% ipython --no-banner

In [1]: import numpy as np

In [2]: np.set_printoptions(precision=2, suppress=True, linewidth=140)

In [3]: def rnd(a):
   ...:     return np.round(a, 2) + 0
   ...: 

In [4]: m1 = np.array([[0.0, -1.0, 0.0, 0.0],
   ...:     [-1.0, 1.0, -1.0, 0.0],
   ...:     [0.0, -1.0, 3.0, -1.0],
   ...:     [0.0, 0.0, -1.0, 1.0]])

In [5]: vec = np.array([1, -3, -1, 3])

In [6]: rhs = m1 @ vec

In [7]: beta, lr = np.zeros(4), 1 / np.linalg.norm(m1, 2) ** 2

In [8]: for i in range(25):
   ...:     beta -= lr * m1.T @ (m1 @ beta - rhs)
   ...:     if i % 5 == 0: print(i, round(np.linalg.norm(m1 @ beta - rhs), 2))
   ...: 
0 5.17
5 2.44
10 1.24
15 0.75
20 0.56

In [9]: rnd(beta)
Out[9]: array([ 1.46, -2.9 , -1.25,  2.33])

In [10]: vals, evecs = np.linalg.eigvalsh(m1)
---------------------------------------------------------------------------
ValueError                                Traceback (most recent call last)
Cell In[10], line 1
----> 1 vals, evecs = np.linalg.eigvalsh(m1)

ValueError: too many values to unpack (expected 2)

In [11]: vals, evecs = np.linalg.eigh(m1)

In [12]: print(rnd(np.linalg.svd(m1, compute_uv=False)))
[3.76 1.44 0.72 0.52]

In [13]: rnd(evecs @ np.diag(vals) @ evecs.T)
Out[13]: 
array([[ 0., -1.,  0.,  0.],
       [-1.,  1., -1.,  0.],
       [ 0., -1.,  3., -1.],
       [ 0.,  0., -1.,  1.]])

In [14]: vals.sum(), np.trace(m1)
Out[14]: (np.float64(5.0), np.float64(5.0))

In [15]: rnd(evecs.T @ evecs)
Out[15]: 
array([[1., 0., 0., 0.],
       [0., 1., 0., 0.],
       [0., 0., 1., 0.],
       [0., 0., 0., 1.]])

In [16]: rnd(vals)
Out[16]: array([-0.72,  0.52,  1.44,  3.76])

In [17]: def softmax(z):
    ...:     e = np.exp(z - z.max(axis=-1, keepdims=True))
    ...:     return e / e.sum(axis=-1, keepdims=True)
    ...: 

In [18]: rnd(softmax(10 * m1[2]))
Out[18]: array([0., 0., 1., 0.])

In [19]: rnd(softmax(m1[2]))
Out[19]: array([0.05, 0.02, 0.92, 0.02])

In [20]: S = m1 @ m1.T / np.sqrt(4)

In [21]: rnd(softmax(S + np.triu(np.full(S.shape, -np.inf), 1)))
Out[21]: 
array([[1.  , 0.  , 0.  , 0.  ],
       [0.12, 0.88, 0.  , 0.  ],
       [0.01, 0.  , 0.99, 0.  ],
       [0.18, 0.3 , 0.02, 0.49]])

In [22]: rnd(softmax(S)[2] @ m1)
Out[22]: array([ 0.  , -1.  ,  2.98, -0.99])

In [23]: w1 = np.array([[0, 0, 1, 0, 1], [1, 0, 0, 2, 2], [1, 1, 1, 0, 1], [2, 0, 2, 2, 0]])

In [24]: beta = np.array([2, 1, -2, 1, 0])

In [25]: act = np.maximum(m1 @ w1 + beta, 0)

In [26]: act
Out[26]: 
array([[1., 1., 0., 0., 0.],
       [2., 0., 0., 3., 0.],
       [2., 4., 0., 0., 1.],
       [3., 0., 0., 3., 0.]])

In [27]: np.linalg.matrix_rank(act)
Out[27]: np.int64(4)

In [28]: basis = np.array([[1, -1], [1, -3], [0, 1], [1, -2], [-1, 2]])

In [29]: print((act @ basis).round(6).argmax(axis=1))
[0 0 0 0]

In [30]: print(w1 @ basis)
[[-1  3]
 [ 1 -1]
 [ 1 -1]
 [ 4 -4]]
